$ ipython --no-banner

In [1]: import numpy as np

In [2]: np.set_printoptions(precision=4, suppress=True, linewidth=120)

In [3]: F = np.load("dump.npy")

In [4]: F
Out[4]: 
array([[ 2,  2,  2,  2,  2,  2,  2,  2,  2],
       [ 2,  4,  4,  4,  4,  4,  4,  4,  4],
       [ 2,  4,  6,  6,  6,  6,  6,  6,  6],
       [ 2,  4,  6,  8,  8,  8,  8,  8,  8],
       [ 2,  4,  6,  8, 10, 10, 10, 10, 10],
       [ 2,  4,  6,  8, 10, 12, 12, 12, 12],
       [ 2,  4,  6,  8, 10, 12, 14, 14, 14],
       [ 2,  4,  6,  8, 10, 12, 14, 16, 16],
       [ 2,  4,  6,  8, 10, 12, 14, 16, 18]])

In [5]: Lm = np.linalg.cholesky(F)

In [6]: np.diag(Lm) ** 2
Out[6]: array([2., 2., 2., 2., 2., 2., 2., 2., 2.])

In [7]: Lm
Out[7]: 
array([[1.4142, 0.    , 0.    , 0.    , 0.    , 0.    , 0.    , 0.    , 0.    ],
       [1.4142, 1.4142, 0.    , 0.    , 0.    , 0.    , 0.    , 0.    , 0.    ],
       [1.4142, 1.4142, 1.4142, 0.    , 0.    , 0.    , 0.    , 0.    , 0.    ],
       [1.4142, 1.4142, 1.4142, 1.4142, 0.    , 0.    , 0.    , 0.    , 0.    ],
       [1.4142, 1.4142, 1.4142, 1.4142, 1.4142, 0.    , 0.    , 0.    , 0.    ],
       [1.4142, 1.4142, 1.4142, 1.4142, 1.4142, 1.4142, 0.    , 0.    , 0.    ],
       [1.4142, 1.4142, 1.4142, 1.4142, 1.4142, 1.4142, 1.4142, 0.    , 0.    ],
       [1.4142, 1.4142, 1.4142, 1.4142, 1.4142, 1.4142, 1.4142, 1.4142, 0.    ],
       [1.4142, 1.4142, 1.4142, 1.4142, 1.4142, 1.4142, 1.4142, 1.4142, 1.4142]])

In [8]: r0 = np.array([3, 1, 3, 3, 1, 1, 0, 0, 2])

In [9]: Y = F + np.outer(r0, np.eye(9)[0])

In [10]: np.linalg.matrix_rank(Y - F)
Out[10]: np.int64(1)

In [11]: t = np.radians(135)

In [12]: R = np.eye(9)

In [13]: R[1, 1] = R[8, 8] = np.cos(t)

In [14]: R[1, 8], R[8, 1] = -np.sin(t), np.sin(t)

In [15]: R
Out[15]: 
array([[ 1.    ,  0.    ,  0.    ,  0.    ,  0.    ,  0.    ,  0.    ,  0.    ,  0.    ],
       [ 0.    , -0.7071,  0.    ,  0.    ,  0.    ,  0.    ,  0.    ,  0.    , -0.7071],
       [ 0.    ,  0.    ,  1.    ,  0.    ,  0.    ,  0.    ,  0.    ,  0.    ,  0.    ],
       [ 0.    ,  0.    ,  0.    ,  1.    ,  0.    ,  0.    ,  0.    ,  0.    ,  0.    ],
       [ 0.    ,  0.    ,  0.    ,  0.    ,  1.    ,  0.    ,  0.    ,  0.    ,  0.    ],
       [ 0.    ,  0.    ,  0.    ,  0.    ,  0.    ,  1.    ,  0.    ,  0.    ,  0.    ],
       [ 0.    ,  0.    ,  0.    ,  0.    ,  0.    ,  0.    ,  1.    ,  0.    ,  0.    ],
       [ 0.    ,  0.    ,  0.    ,  0.    ,  0.    ,  0.    ,  0.    ,  1.    ,  0.    ],
       [ 0.    ,  0.7071,  0.    ,  0.    ,  0.    ,  0.    ,  0.    ,  0.    , -0.7071]])

In [16]: Y = F @ R.T

In [17]: Y.round(4) + 0
Out[17]: 
array([[  2.    ,  -2.8284,   2.    ,   2.    ,   2.    ,   2.    ,   2.    ,   2.    ,   0.    ],
       [  2.    ,  -5.6569,   4.    ,   4.    ,   4.    ,   4.    ,   4.    ,   4.    ,   0.    ],
       [  2.    ,  -7.0711,   6.    ,   6.    ,   6.    ,   6.    ,   6.    ,   6.    ,  -1.4142],
       [  2.    ,  -8.4853,   6.    ,   8.    ,   8.    ,   8.    ,   8.    ,   8.    ,  -2.8284],
       [  2.    ,  -9.8995,   6.    ,   8.    ,  10.    ,  10.    ,  10.    ,  10.    ,  -4.2426],
       [  2.    , -11.3137,   6.    ,   8.    ,  10.    ,  12.    ,  12.    ,  12.    ,  -5.6569],
       [  2.    , -12.7279,   6.    ,   8.    ,  10.    ,  12.    ,  14.    ,  14.    ,  -7.0711],
       [  2.    , -14.1421,   6.    ,   8.    ,  10.    ,  12.    ,  14.    ,  16.    ,  -8.4853],
       [  2.    , -15.5563,   6.    ,   8.    ,  10.    ,  12.    ,  14.    ,  16.    ,  -9.8995]])

In [18]: np.allclose(np.linalg.norm(F, axis=1), np.linalg.norm(Y, axis=1))
Out[18]: True

In [19]: np.abs(Y - F).max(axis=0)
Out[19]: array([ 0.    , 19.5563,  0.    ,  0.    ,  0.    ,  0.    ,  0.    ,  0.    , 27.8995])

In [20]: feats = np.arange(18).reshape(6, 3) + -3

In [21]: feats
Out[21]: 
array([[-3, -2, -1],
       [ 0,  1,  2],
       [ 3,  4,  5],
       [ 6,  7,  8],
       [ 9, 10, 11],
       [12, 13, 14]])

In [22]: rank = np.linalg.matrix_rank(feats)

In [23]: rank
Out[23]: np.int64(2)

In [24]: ns = np.linalg.svd(feats)[2][rank:].T

In [25]: [int(np.linalg.matrix_rank(feats[:i])) for i in range(1, len(feats) + 1)]
Out[25]: [1, 2, 2, 2, 2, 2]

In [26]: np.linalg.matrix_rank(feats.T @ feats), np.linalg.matrix_rank(feats @ feats.T)
Out[26]: (np.int64(2), np.int64(2))

In [27]: [int(np.linalg.matrix_rank(feats[:, :j + 1])) for j in range(3)]
Out[27]: [1, 2, 2]

In [28]: [int(np.linalg.matrix_rank(np.delete(feats, i, axis=0))) for i in range(6)]
Out[28]: [2, 2, 2, 2, 2, 2]

In [29]: np.allclose(feats @ ns, 0)
Out[29]: True

In [30]: left, sig, Vt = np.linalg.svd(feats)

In [31]: print(sig.round(4) + 0)
[31.9916  2.3537  0.    ]

In [32]: np.argmax(sig[:-1] / (sig[1:] + 1e-6)) + 1
Out[32]: np.int64(2)

In [33]: Y = left[:, :2] @ np.diag(sig[:2]) @ Vt[:2]

In [34]: round(float(np.linalg.norm(feats - Y) / np.linalg.norm(feats)), 4)
Out[34]: 0.0

In [35]: Y.round(4) + 0
Out[35]: 
array([[-3., -2., -1.],
       [ 0.,  1.,  2.],
       [ 3.,  4.,  5.],
       [ 6.,  7.,  8.],
       [ 9., 10., 11.],
       [12., 13., 14.]])

In [36]: r0 = np.array([1, 2])

In [37]: np.convolve(F[0], r0)
Out[37]: array([2, 6, 6, 6, 6, 6, 6, 6, 6, 4])

In [38]: np.array([np.convolve(row, r0, "same") for row in F])
Out[38]: 
array([[ 2,  6,  6,  6,  6,  6,  6,  6,  6],
       [ 2,  8, 12, 12, 12, 12, 12, 12, 12],
       [ 2,  8, 14, 18, 18, 18, 18, 18, 18],
       [ 2,  8, 14, 20, 24, 24, 24, 24, 24],
       [ 2,  8, 14, 20, 26, 30, 30, 30, 30],
       [ 2,  8, 14, 20, 26, 32, 36, 36, 36],
       [ 2,  8, 14, 20, 26, 32, 38, 42, 42],
       [ 2,  8, 14, 20, 26, 32, 38, 44, 48],
       [ 2,  8, 14, 20, 26, 32, 38, 44, 50]])

In [39]: W0 = np.array([[-8.0, 0.0, 0.0, 0.0],
    ...:     [0.0, -2.0, 1.0, 0.0],
    ...:     [0.0, 1.0, 0.0, -1.0],
    ...:     [0.0, -2.0, 1.0, -2.0]])

In [40]: Y = W0 / np.linalg.norm(W0, axis=1, keepdims=True)

In [41]: gram = Y @ Y.T

In [42]: (gram - 2 * np.eye(4)).round(6).argmax(axis=1)
Out[42]: array([1, 3, 0, 1])

In [43]: Y = W0 / np.sqrt((W0 ** 2).mean(axis=1, keepdims=True))

In [44]: Y[2]
Out[44]: array([ 0.    ,  1.4142,  0.    , -1.4142])

In [45]: X = np.load("layer15.npy")

In [46]: print(X)
[[11  1 -4  4]
 [ 1 10 10  0]
 [-4 10 18  0]
 [ 4  0  0 22]]

In [47]: rng = np.random.default_rng(424881)

In [48]: z = rng.permutation(4)

In [49]: z
Out[49]: array([2, 1, 3, 0])

In [50]: Y = X[z][:, z]

In [51]: round(np.linalg.det(Y), 4), round(np.linalg.det(X[z]), 4)
Out[51]: (np.float64(12404.0), np.float64(12404.0))

In [52]: print(np.diag(Y))
[18 10 22 11]

In [53]: np.sort(np.abs(np.linalg.eigvals(Y)))
Out[53]: array([ 2.0269, 10.4065, 23.0104, 25.5562])

In [54]: Y
Out[54]: 
array([[18, 10,  0, -4],
       [10, 10,  0,  1],
       [ 0,  0, 22,  4],
       [-4,  1,  4, 11]])

In [55]: M = np.loadtxt("w.csv", delimiter=",")

In [56]: print(M)
[[ 4.  4.  4.  4.  4.  4.  4.  4.  4.  4.]
 [ 4.  8.  8.  8.  8.  8.  8.  8.  8.  8.]
 [ 4.  8. 12. 12. 12. 12. 12. 12. 12. 12.]
 [ 4.  8. 12. 16. 16. 16. 16. 16. 16. 16.]
 [ 4.  8. 12. 16. 20. 20. 20. 20. 20. 20.]
 [ 4.  8. 12. 16. 20. 24. 24. 24. 24. 24.]
 [ 4.  8. 12. 16. 20. 24. 28. 28. 28. 28.]
 [ 4.  8. 12. 16. 20. 24. 28. 32. 32. 32.]
 [ 4.  8. 12. 16. 20. 24. 28. 32. 36. 36.]
 [ 4.  8. 12. 16. 20. 24. 28. 32. 36. 40.]]

In [57]: r0 = np.array([3, 2, 0])

In [58]: np.array([np.convolve(row, r0, "same") for row in M])
Out[58]: 
array([[ 20.,  20.,  20.,  20.,  20.,  20.,  20.,  20.,  20.,   8.],
       [ 32.,  40.,  40.,  40.,  40.,  40.,  40.,  40.,  40.,  16.],
       [ 32.,  52.,  60.,  60.,  60.,  60.,  60.,  60.,  60.,  24.],
       [ 32.,  52.,  72.,  80.,  80.,  80.,  80.,  80.,  80.,  32.],
       [ 32.,  52.,  72.,  92., 100., 100., 100., 100., 100.,  40.],
       [ 32.,  52.,  72.,  92., 112., 120., 120., 120., 120.,  48.],
       [ 32.,  52.,  72.,  92., 112., 132., 140., 140., 140.,  56.],
       [ 32.,  52.,  72.,  92., 112., 132., 152., 160., 160.,  64.],
       [ 32.,  52.,  72.,  92., 112., 132., 152., 172., 180.,  72.],
       [ 32.,  52.,  72.,  92., 112., 132., 152., 172., 192.,  80.]])

In [59]: np.correlate(M[6], M[4], "full")
Out[59]: 
array([  80.,  240.,  480.,  800., 1200., 1680., 2224., 2736., 3200., 3600., 3360., 3040., 2640., 2176., 1664., 1120.,
        672.,  336.,  112.])

In [60]: J = np.loadtxt("m.csv", delimiter=",")

In [61]: J
Out[61]: 
array([[ -0.1279,   0.0027,   0.0161,   0.    ,   0.001 ,  -0.0875,  -0.3724,   0.0019,   0.0001],
       [ -0.2735,   0.0542,  -0.0062,   0.    ,   0.0001,   0.1137,   5.3369,  -0.0023,   0.    ],
       [  1.4545,   0.166 ,  -0.0009,   0.    ,   0.0007,   0.6905,  -2.841 ,   0.0005,   0.    ],
       [  1.6901,  -0.0029,  -0.0098,   0.    ,   0.0003,  -0.1371, -23.4615,  -0.0044,  -0.0001],
       [  0.4942,  -0.1104,  -0.0158,   0.    ,  -0.0003,  -0.0741,   7.6027,   0.0061,   0.0001],
       [  1.0053,  -0.0717,  -0.0126,   0.    ,   0.001 ,   0.1325,  -0.6984,   0.0043,  -0.0001],
       [  0.1275,  -0.0601,   0.0157,   0.    ,  -0.0001,  -0.415 ,  -9.2181,  -0.0014,   0.    ],
       [ -0.0603,  -0.0406,   0.0073,   0.    ,   0.0005,  -0.2961, -14.378 ,  -0.0067,  -0.0001],
       [ -2.9571,  -0.0567,   0.0202,   0.    ,   0.    ,   0.4533, -12.443 ,   0.0014,   0.    ],
       [ -1.3263,   0.1671,  -0.0219,   0.    ,   0.0008,  -0.391 ,  -6.7493,   0.0019,   0.0001],
       [  2.3052,   0.0375,   0.0065,   0.    ,  -0.0009,  -0.9847,  10.0311,  -0.0038,   0.0001],
       [  1.9962,  -0.0424,   0.017 ,   0.    ,   0.0006,   0.0327,  -0.9442,   0.0044,   0.0002],
       [ -1.5013,   0.0067,   0.0386,   0.    ,  -0.0004,  -0.3094,   7.6667,  -0.0013,   0.0001],
       [ -0.2087,   0.2094,  -0.0182,   0.    ,   0.0018,   0.4506,   0.3778,   0.0062,  -0.0001],
       [ -0.6902,  -0.0042,   0.028 ,   0.    ,   0.0005,  -0.1998, -21.371 ,   0.0039,   0.    ],
       [ -3.3779,   0.0572,   0.0127,  -0.0001,  -0.0009,  -0.0946,  -9.6274,  -0.0004,  -0.0001],
       [ -2.2191,   0.1196,   0.0239,   0.    ,  -0.0007,   0.1702,   1.4193,   0.0011,  -0.0001],
       [  0.5864,   0.0087,   0.0078,   0.    ,   0.0009,  -0.8207,   8.015 ,   0.0008,   0.    ],
       [  1.9858,  -0.0094,  -0.0185,   0.    ,   0.    ,   0.1709, -12.4448,   0.0004,   0.0001],
       [  3.7804,   0.0374,   0.0378,   0.    ,  -0.0013,  -0.2301, -11.1818,  -0.0051,   0.0001],
       [ -0.1851,  -0.0934,   0.008 ,   0.    ,  -0.0003,  -0.1174, -15.5527,   0.0012,  -0.0001],
       [  0.3928,  -0.1922,   0.0237,   0.    ,  -0.0009,  -0.0382,   3.954 ,   0.0077,   0.    ],
       [  1.4833,  -0.0804,  -0.0117,   0.    ,  -0.001 ,   0.2326,   1.1848,  -0.0003,  -0.0001],
       [ -0.7853,   0.0881,  -0.0062,   0.    ,   0.0004,  -0.1912,  12.9762,  -0.0032,  -0.0001]])

In [62]: r0, g = J[21], J[10]

In [63]: round(float(r0 @ g), 4)
Out[63]: 40.599

In [64]: np.round(r0 @ r0, 4)
Out[64]: np.float64(15.8274)

In [65]: p = (r0 @ g) / (r0 @ r0) * r0

In [66]: np.linalg.matrix_rank(np.outer(r0, g))
Out[66]: np.int64(1)

In [67]: np.round((g - p) @ r0, 4)
Out[67]: np.float64(-0.0)

In [68]: sig = 10 * 0.2 ** np.arange(8)

In [69]: arr = rng.normal(size=(13, 8)) * rng.permutation(sig)

In [70]: arr.round(4) + 0
Out[70]: 
array([[ 10.3881,   0.0048,  -0.0039,  -0.3033,  -0.4876,  -0.0006,   0.    ,   0.0222],
       [  7.1204,  -0.0144,  -0.0035,  -0.3681,   2.0996,  -0.0007,   0.0001,   0.073 ],
       [  8.5391,   0.0118,  -0.0008,   0.0011,  -0.8716,  -0.0001,   0.0001,  -0.1266],
       [-10.221 ,   0.0056,   0.0055,  -0.2226,   1.8174,  -0.0001,   0.    ,  -0.0688],
       [-10.062 ,   0.0049,   0.0009,  -0.2296,  -2.6576,  -0.0003,  -0.0002,   0.1013],
       [-14.1475,   0.0304,  -0.004 ,   0.7649,  -3.9442,  -0.0002,   0.    ,  -0.181 ],
       [ -1.8273,   0.0114,  -0.0003,  -0.5016,   2.0366,  -0.0006,  -0.0001,   0.1282],
       [ -2.4865,  -0.0017,   0.0031,  -0.7014,   3.4354,   0.    ,   0.0002,  -0.0799],
       [ -7.4035,   0.0203,  -0.0007,  -0.2955,   1.18  ,   0.0007,   0.0001,  -0.0842],
       [  3.5495,   0.0187,  -0.001 ,  -0.3104,   1.7682,   0.0011,   0.0001,   0.067 ],
       [ 25.1841,  -0.0005,   0.0001,  -0.0581,  -2.121 ,   0.    ,   0.    ,   0.0903],
       [ -1.5781,   0.0087,   0.0029,  -0.1888,   2.9948,  -0.0005,   0.0002,   0.0409],
       [ 14.5255,   0.0127,   0.005 ,  -0.1407,   1.2993,   0.0004,   0.    ,  -0.0683]])

In [71]: r0 = np.array([1, 1])

In [72]: np.polyval(r0, arr[11])
Out[72]: array([-0.5781,  1.0087,  1.0029,  0.8112,  3.9948,  0.9995,  1.0002,  1.0409])

In [73]: np.correlate(arr[11], arr[8], "full")
Out[73]: 
array([  0.1329,  -0.0009,  -0.0014,  -1.8463,   0.2243,   0.0022,  -0.2535,  15.2701,  -0.9495,  -0.027 ,   1.5068,
       -22.1842,   0.0037,  -0.0003,  -0.303 ])

In [74]: np.convolve(arr[11], r0)
Out[74]: array([-1.5781, -1.5695,  0.0115, -0.1859,  2.806 ,  2.9943, -0.0004,  0.0411,  0.0409])
